$ python3 -q
>>> import numpy as np
>>> from numpy import linalg as LA
>>> np.set_printoptions(precision=2, suppress=True, linewidth=100)
>>> rnd = lambda a: np.round(a, 2) + 0
>>> E = np.load("m.npy")
>>> E
array([[-21,  -5,   3,   1],
       [  7, -24,  -9,   5],
       [  1,  -5, -52,   3],
       [ -3,   4,   5, -28]])
>>> rng = np.random.default_rng(46)
>>> idx = rng.permutation(4)
>>> idx
array([0, 1, 2, 3])
>>> A2 = E[idx][:, idx]
>>> A2
array([[-21,  -5,   3,   1],
       [  7, -24,  -9,   5],
       [  1,  -5, -52,   3],
       [ -3,   4,   5, -28]])
>>> E.sum(axis=0)
array([-16, -30, -53, -19])
>>> np.unravel_index(np.abs(E).argmax(), E.shape)
(np.int64(2), np.int64(2))
>>> np.diff(E, axis=0)
array([[ 28, -19, -12,   4],
       [ -6,  19, -43,  -2],
       [ -4,   9,  57, -31]])
>>> LA.matrix_rank(E)
np.int64(4)
>>> E.mean(axis=0)
array([ -4.  ,  -7.5 , -13.25,  -4.75])
>>> np.abs(E).max()
np.int64(52)
>>> Q = E.astype(float).copy()
>>> for j in range(4):
...     Q[:, j] -= Q[:, :j] @ (Q[:, :j].T @ Q[:, j])
...     Q[:, j] /= LA.norm(Q[:, j])
... 
>>> rnd(Q.T @ E)
array([[22.36, -3.58, -8.63,  4.52],
       [ 0.  , 25.08, 17.94, -9.4 ],
       [ 0.  ,  0.  , 49.22, -2.65],
       [ 0.  ,  0.  ,  0.  , 26.52]])
>>> rnd(Q.T @ Q)
array([[1., 0., 0., 0.],
       [0., 1., 0., 0.],
       [0., 0., 1., 0.],
       [0., 0., 0., 1.]])
>>> A2 = E / LA.norm(E, axis=1, keepdims=True)
>>> cov = A2 @ A2.T
>>> rnd(np.degrees(np.arccos(np.clip(cov[3, 1], -1, 1))))
np.float64(112.75)
>>> np.argwhere(np.triu(np.abs(cov) > 0.95, 1))
array([], shape=(0, 2), dtype=int64)
